>>> import numpy as np
>>> np.set_printoptions(precision=3, suppress=True, linewidth=100, legacy="1.25")
>>> tidy = lambda a: np.round(a, 3) + 0
>>> mat = np.minimum.outer(np.arange(1, 9), np.arange(1, 9)) * -3
>>> mat
array([[ -3,  -3,  -3,  -3,  -3,  -3,  -3,  -3],
       [ -3,  -6,  -6,  -6,  -6,  -6,  -6,  -6],
       [ -3,  -6,  -9,  -9,  -9,  -9,  -9,  -9],
       [ -3,  -6,  -9, -12, -12, -12, -12, -12],
       [ -3,  -6,  -9, -12, -15, -15, -15, -15],
       [ -3,  -6,  -9, -12, -15, -18, -18, -18],
       [ -3,  -6,  -9, -12, -15, -18, -21, -21],
       [ -3,  -6,  -9, -12, -15, -18, -21, -24]])
>>> Y = mat / np.sqrt((mat ** 2).mean(axis=1, keepdims=True))
>>> np.linalg.matrix_rank(Y) == np.linalg.matrix_rank(mat)
True
>>> def softmax(z):
...     e = np.exp(z - z.max(axis=-1, keepdims=True))
...     return e / e.sum(axis=-1, keepdims=True)
... 
>>> softmax(mat[0])
array([0.125, 0.125, 0.125, 0.125, 0.125, 0.125, 0.125, 0.125])
>>> softmax(mat[0] + 2)
array([0.125, 0.125, 0.125, 0.125, 0.125, 0.125, 0.125, 0.125])
>>> att = mat @ mat.T / np.sqrt(8)
>>> softmax(att).round(6).argmax(axis=1)
array([7, 7, 7, 7, 7, 7, 7, 7])
>>> tidy(softmax(att)[0] @ mat)
array([ -3.  ,  -6.  ,  -9.  , -12.  , -15.  , -18.  , -21.  , -23.88])
>>> feats = np.load("dump.npy")
>>> feats
array([[ 0.99 , -0.578,  0.961,  0.986,  0.872],
       [ 0.711, -0.872,  0.872, -0.1  ,  0.617],
       [-0.985,  0.996, -0.978, -0.336, -0.933],
       [ 0.397, -0.47 ,  0.139,  0.1  ,  0.245],
       [-0.53 , -0.93 ,  0.982, -0.978,  0.363],
       [-0.929,  0.834, -0.909, -0.721, -0.762],
       [ 0.149, -0.653,  0.629, -0.462,  0.273],
       [ 0.664, -0.254, -0.446,  0.675,  0.254],
       [-0.565,  0.354,  0.982, -0.629,  0.05 ],
       [-0.989,  0.397, -0.99 , -0.987, -0.881],
       [-1.   ,  1.   , -1.   , -0.797, -0.995],
       [ 0.641,  0.226,  0.984,  0.686,  0.53 ],
       [-1.   ,  0.93 , -1.   , -1.   , -0.994],
       [-0.641,  0.735,  0.986, -0.43 , -0.06 ],
       [-0.997,  0.991, -0.827, -0.937, -0.941],
       [ 0.932,  0.3  ,  0.462,  0.976,  0.558],
       [-0.917, -0.226, -0.84 , -0.96 , -0.611],
       [-0.793,  0.178, -0.686, -0.793, -0.493],
       [ 0.851,  0.617,  1.   ,  0.922,  0.762],
       [ 0.995, -0.914,  0.898,  0.979,  0.91 ],
       [ 0.885,  0.04 ,  0.8  ,  0.923,  0.578],
       [-0.97 ,  0.03 , -1.   , -0.966, -0.892],
       [ 0.371, -0.881,  0.998, -0.749,  0.696]])
>>> W2 = feats[[8, 11]].astype(float)
>>> for _ in range(5):
...     z = np.linalg.norm(feats[:, None] - W2, axis=-1).argmin(axis=1)
...     W2 = np.array([feats[z == j].mean(axis=0) for j in range(2)])
... 
>>> z
array([1, 1, 0, 1, 1, 0, 1, 1, 1, 0, 0, 1, 0, 1, 0, 1, 0, 0, 1, 1, 1, 0, 1])
>>> tidy(W2)
array([[-0.953,  0.57 , -0.914, -0.833, -0.834],
       [ 0.418, -0.234,  0.732,  0.207,  0.475]])
>>> tidy(W2[1] - W2[0])
array([ 1.371, -0.804,  1.646,  1.04 ,  1.308])
>>> np.abs(W2[1] - W2[0]).argmax()
2
>>> m1 = np.load("x.npy")
>>> m1
array([[ 4,  5,  6,  7,  8,  9],
       [10, 11, 12, 13, 14, 15],
       [16, 17, 18, 19, 20, 21],
       [22, 23, 24, 25, 26, 27]])
>>> # looks like rank 2
>>> u, r1 = m1[3], m1[2]
>>> u @ u
3619
>>> p = (u @ r1) / (u @ u) * u
>>> tidy(r1 - p)
array([-0.638, -0.395, -0.151,  0.093,  0.337,  0.58 ])
>>> np.outer(u, r1)
array([[352, 374, 396, 418, 440, 462],
       [368, 391, 414, 437, 460, 483],
       [384, 408, 432, 456, 480, 504],
       [400, 425, 450, 475, 500, 525],
       [416, 442, 468, 494, 520, 546],
       [432, 459, 486, 513, 540, 567]])
>>> tidy((r1 - p) @ u)
0.0
>>> np.unique(m1.round(6), axis=0).shape
(4, 6)
>>> np.abs(np.diag(np.linalg.qr(m1)[1])) > 1e-9
array([ True,  True, False, False])
>>> np.linalg.lstsq(m1[:-1].T, m1[-1])[2]
2
>>> Uu, sigma, Vt = np.linalg.svd(m1)
>>> tidy(sigma)
array([83.097,  3.309,  0.   ,  0.   ])
>>> Y = Uu[:, :2] @ np.diag(sigma[:2]) @ Vt[:2]
>>> tidy(np.abs(m1 - Y).max())
0.0
>>> tidy(np.linalg.norm(m1 - Y) / np.linalg.norm(m1))
0.0
>>> tidy(Y)
array([[ 4.,  5.,  6.,  7.,  8.,  9.],
       [10., 11., 12., 13., 14., 15.],
       [16., 17., 18., 19., 20., 21.],
       [22., 23., 24., 25., 26., 27.]])
>>> tidy(np.linalg.norm(m1 - Y, 2)), tidy(sigma[2])
(0.0, 0.0)
>>> hat = feats @ np.linalg.solve(feats.T @ feats, feats.T)
>>> np.allclose(hat @ hat, hat)
True
>>> vec = np.array([-3, -2, 3, 3, 0, -2])
>>> a = np.maximum(m1 @ vec, 0)
>>> np.maximum(m1 @ vec, 0) - np.maximum(-m1 @ vec, 0)
array([ -1,  -7, -13, -19])
>>> np.maximum(m1 @ (3 * vec), 0)
array([0, 0, 0, 0])
>>> m1 * (a > 1e-9)[:, None]
array([[0, 0, 0, 0, 0, 0],
       [0, 0, 0, 0, 0, 0],
       [0, 0, 0, 0, 0, 0],
       [0, 0, 0, 0, 0, 0]])
>>> m1.T @ a
array([0, 0, 0, 0, 0, 0])
>>> K = np.array([[4, -2, 2, 3, 3, 3, 3],
...     [-2, -2, 2, 0, -5, -2, -1],
...     [2, 2, 0, 1, -1, 1, -1],
...     [3, 0, 1, 2, 3, -2, 0],
...     [3, -5, -1, 3, 2, 2, -3],
...     [3, -2, 1, -2, 2, -4, 4],
...     [3, -1, -1, 0, -3, 4, -6]])
>>> ev, vecs = np.linalg.eigh(K)
>>> (ev > 1e-8).sum(), (ev < -1e-8).sum()
(3, 4)
>>> tidy(vecs.T @ vecs)
array([[1., 0., 0., 0., 0., 0., 0.],
       [0., 1., 0., 0., 0., 0., 0.],
       [0., 0., 1., 0., 0., 0., 0.],
       [0., 0., 0., 1., 0., 0., 0.],
       [0., 0., 0., 0., 1., 0., 0.],
       [0., 0., 0., 0., 0., 1., 0.],
       [0., 0., 0., 0., 0., 0., 1.]])
>>> tidy(vecs @ np.diag(ev) @ vecs.T)
array([[ 4., -2.,  2.,  3.,  3.,  3.,  3.],
       [-2., -2.,  2.,  0., -5., -2., -1.],
       [ 2.,  2.,  0.,  1., -1.,  1., -1.],
       [ 3.,  0.,  1.,  2.,  3., -2.,  0.],
       [ 3., -5., -1.,  3.,  2.,  2., -3.],
       [ 3., -2.,  1., -2.,  2., -4.,  4.],
       [ 3., -1., -1.,  0., -3.,  4., -6.]])
>>> np.unique(ev.round(6) + 0, return_counts=True)[1]
array([1, 1, 1, 1, 1, 1, 1])
>>> tidy(ev.sum()), np.trace(K)
(-4.0, -4)
>>> X = np.diag(np.array([9, 3, 5, 7, 7, 5]))
>>> X
array([[9, 0, 0, 0, 0, 0],
       [0, 3, 0, 0, 0, 0],
       [0, 0, 5, 0, 0, 0],
       [0, 0, 0, 7, 0, 0],
       [0, 0, 0, 0, 7, 0],
       [0, 0, 0, 0, 0, 5]])
>>> th = np.radians(171)
>>> R = np.eye(6)
>>> R[4, 4] = R[5, 5] = np.cos(th)
>>> R[4, 5], R[5, 4] = -np.sin(th), np.sin(th)
>>> tidy(R)
array([[ 1.   ,  0.   ,  0.   ,  0.   ,  0.   ,  0.   ],
       [ 0.   ,  1.   ,  0.   ,  0.   ,  0.   ,  0.   ],
       [ 0.   ,  0.   ,  1.   ,  0.   ,  0.   ,  0.   ],
       [ 0.   ,  0.   ,  0.   ,  1.   ,  0.   ,  0.   ],
       [ 0.   ,  0.   ,  0.   ,  0.   , -0.988, -0.156],
       [ 0.   ,  0.   ,  0.   ,  0.   ,  0.156, -0.988]])
>>> Y = X @ R.T
>>> np.allclose(np.linalg.norm(X, axis=1), np.linalg.norm(Y, axis=1))
True
>>> np.allclose(X @ X.T, Y @ Y.T)
True
>>> tidy(np.linalg.svd(X, compute_uv=False)), tidy(np.linalg.svd(Y, compute_uv=False))
(array([9., 7., 7., 5., 5., 3.]), array([9., 7., 7., 5., 5., 3.]))
>>> Y = X[0, 0] * X[1:] - np.outer(X[1:, 0], X[0])
>>> Y
array([[ 0, 27,  0,  0,  0,  0],
       [ 0,  0, 45,  0,  0,  0],
       [ 0,  0,  0, 63,  0,  0],
       [ 0,  0,  0,  0, 63,  0],
       [ 0,  0,  0,  0,  0, 45]])
>>> np.flatnonzero(~Y.round(6).any(axis=1))
array([], dtype=int64)
>>> Y[:, 5] @ Y[:, 4]
0
>>> Y.T @ Y
array([[   0,    0,    0,    0,    0,    0],
       [   0,  729,    0,    0,    0,    0],
       [   0,    0, 2025,    0,    0,    0],
       [   0,    0,    0, 3969,    0,    0],
       [   0,    0,    0,    0, 3969,    0],
       [   0,    0,    0,    0,    0, 2025]])
>>> Y @ Y.T
array([[ 729,    0,    0,    0,    0],
       [   0, 2025,    0,    0,    0],
       [   0,    0, 3969,    0,    0],
       [   0,    0,    0, 3969,    0],
       [   0,    0,    0,    0, 2025]])
>>> tidy(np.linalg.svd(Y, compute_uv=False))
array([63., 63., 45., 45., 27.])
>>> X @ X
array([[81,  0,  0,  0,  0,  0],
       [ 0,  9,  0,  0,  0,  0],
       [ 0,  0, 25,  0,  0,  0],
       [ 0,  0,  0, 49,  0,  0],
       [ 0,  0,  0,  0, 49,  0],
       [ 0,  0,  0,  0,  0, 25]])
>>> [int(np.linalg.matrix_rank(np.linalg.matrix_power(X, p))) for p in range(1, 7)]
[6, 6, 6, 6, 6, 6]
>>> low = np.linalg.cholesky(X)
>>> tidy(np.diag(low) ** 2)
array([9., 3., 5., 7., 7., 5.])
>>> tidy(low @ low.T)
array([[9., 0., 0., 0., 0., 0.],
       [0., 3., 0., 0., 0., 0.],
       [0., 0., 5., 0., 0., 0.],
       [0., 0., 0., 7., 0., 0.],
       [0., 0., 0., 0., 7., 0.],
       [0., 0., 0., 0., 0., 5.]])
>>> np.linalg.eigvalsh(X).min() > 0
True
>>> A = np.load("sample15.npy")
>>> A
array([[-2.5, -1.2,  0. ,  1. ],
       [-0.5, -0.1, -0.6, -0.7],
       [ 0.4,  0.3,  1.4,  1.1],
       [ 0.8, -0.9, -1.3,  0.3],
       [-0.7,  0.1,  0. ,  1.1],
       [-0.1,  0.9, -1.5,  1.6],
       [-2.2, -0.6,  0.8,  0.9],
       [-1.6,  1. , -0.6, -0.1],
       [ 0.5, -1.4,  0.9,  0.9],
       [-0.9,  1.7,  0.2,  2. ],
       [18. ,  2. , -3. , -2. ],
       [-0.8, -1.7, -1.3, -0.3],
       [ 0.8, -1.2,  0. , -0.6],
       [-0.7, -0.9,  0.5,  0.2],
       [-1.1,  1.6, -1.5, -0.7],
       [ 0.4,  1.5,  2.1,  0.1],
       [ 1.6, -0.8,  1.4, -0.5],
       [-1.9, -2.1,  0.9,  0.3],
       [ 1. , -1.1, -1.5,  0.8],
       [ 0.6, -1.3, -0.5, -0.7],
       [ 0.6, -0.2,  0.5, -1.3],
       [-1. ,  0.8, -0.1, -0.7],
       [ 1.3,  0.2, -0.7,  1.3],
       [-2. , -0.8, -0.7,  0.1],
       [ 0.5,  1.8, -0.3, -0.9],
       [ 0. , -0.5,  0.3, -0.8],
       [ 0.4,  1.6,  0.3, -0.6]])
>>> # column 0 dominates
>>> vec = np.array([4, 4, 0, -3])
>>> rhs = A @ vec
>>> tidy(np.linalg.pinv(A) @ A)
array([[1., 0., 0., 0.],
       [0., 1., 0., 0.],
       [0., 0., 1., 0.],
       [0., 0., 0., 1.]])
>>> tidy(np.linalg.lstsq(A, rhs)[0])
array([ 4.,  4.,  0., -3.])
>>> rng = np.random.default_rng(20563)
>>> rhs = rhs + 0.05 * rng.normal(size=27)
>>> tidy(rhs)
array([-17.785,  -0.309,  -0.552,  -1.299,  -5.767,  -1.533, -13.834,  -2.054,  -6.365,  -2.81 ,
        85.953,  -9.119,   0.198,  -6.989,   4.109,   7.249,   4.705, -16.875,  -2.776,  -0.618,
         5.423,   1.315,   2.089, -11.537,  11.952,   0.395,   9.722])
>>> coef, *_ = np.linalg.lstsq(A, rhs)
>>> coef.round()
array([ 4.,  4., -0., -3.])
>>> tidy(A.T @ (rhs - A @ coef))
array([0., 0., 0., 0.])
>>> [round(float(np.linalg.norm(np.linalg.solve(A.T @ A + lam * np.eye(4), A.T @ rhs))), 2) for lam in (0, 1, 10, 100)]
[6.4, 6.29, 5.58, 3.85]
>>> tidy(coef)
array([ 3.995,  3.998, -0.016, -3.001])
>>> tidy(np.linalg.norm(rhs - A @ coef))
0.206
>>> J = np.load("mat.npy")
>>> J
array([[3., 0., 2., 0., 0., 0., 0., 2., 0.],
       [0., 3., 0., 2., 2., 2., 2., 0., 2.],
       [2., 0., 3., 0., 0., 0., 0., 2., 0.],
       [0., 2., 0., 3., 2., 2., 2., 0., 2.],
       [0., 2., 0., 2., 3., 2., 2., 0., 2.],
       [0., 2., 0., 2., 2., 3., 2., 0., 2.],
       [0., 2., 0., 2., 2., 2., 3., 0., 2.],
       [2., 0., 2., 0., 0., 0., 0., 3., 0.],
       [0., 2., 0., 2., 2., 2., 2., 0., 3.]])
>>> q, vecs = np.linalg.qr(J[:, :5])[0], np.linalg.qr(J[:, 5:])[0]
>>> sigma = np.linalg.svd(q.T @ vecs, compute_uv=False)
>>> tidy(np.degrees(np.arccos(sigma.clip(0, 1))))
array([ 8.797, 17.19 , 90.   , 90.   ])
>>> (sigma > 0.9).sum()
2
>>> vec = np.ones(9)
>>> for _ in range(5):
...     vec = J @ vec
...     vec /= np.linalg.norm(vec)
...     print(round(vec @ J @ vec, 3))
... 
12.24
12.758
12.928
12.979
12.994
>>> tidy(vec)
array([0.018, 0.408, 0.018, 0.408, 0.408, 0.408, 0.408, 0.018, 0.408])
>>> z = rng.permutation(9)
>>> z
array([1, 5, 2, 6, 8, 0, 4, 3, 7])
>>> Y = J[z][:, z]
>>> np.allclose(Y, J)
False
>>> np.trace(Y)
27.0
>>> tidy(np.sort(np.abs(np.linalg.eigvals(Y))))
array([ 1.,  1.,  1.,  1.,  1.,  1.,  1.,  7., 13.])
>>> z = rng.permutation(7)
>>> z
array([5, 3, 6, 0, 4, 1, 2])
>>> Y = K[z][:, z]
>>> np.allclose(Y, K)
False
>>> tidy(np.linalg.det(Y)), tidy(np.linalg.det(K[z]))
(39152.0, 39152.0)
>>> W0 = np.loadtxt("block6.csv", delimiter=",")
>>> W0
array([[0., 0., 0., 0., 0., 0.],
       [0., 0., 1., 0., 0., 0.],
       [0., 1., 0., 0., 1., 0.],
       [0., 0., 0., 0., 0., 1.],
       [0., 0., 1., 0., 0., 1.],
       [0., 0., 0., 1., 1., 0.]])
>>> tidy(softmax(10 * A[16]))
array([0.881, 0.   , 0.119, 0.   ])
>>> tidy(softmax(A[16]))
array([0.492, 0.045, 0.403, 0.06 ])
>>> att = A @ A.T / np.sqrt(4)
>>> tidy(softmax(att)[16] @ A)
array([17.995,  1.999, -2.999, -1.999])
>>> ev, vecs = np.linalg.eigh(W0)
>>> tidy(np.linalg.eigvalsh(W0 + 3 * np.eye(6)))
array([1.268, 2.   , 3.   , 3.   , 4.   , 4.732])
>>> np.abs(vecs[:, -1]).round(6).argmax()
4
>>> tidy(ev)
array([-1.732, -1.   ,  0.   ,  0.   ,  1.   ,  1.732])
>>> tidy(vecs.T @ vecs)
array([[1., 0., 0., 0., 0., 0.],
       [0., 1., 0., 0., 0., 0.],
       [0., 0., 1., 0., 0., 0.],
       [0., 0., 0., 1., 0., 0.],
       [0., 0., 0., 0., 1., 0.],
       [0., 0., 0., 0., 0., 1.]])
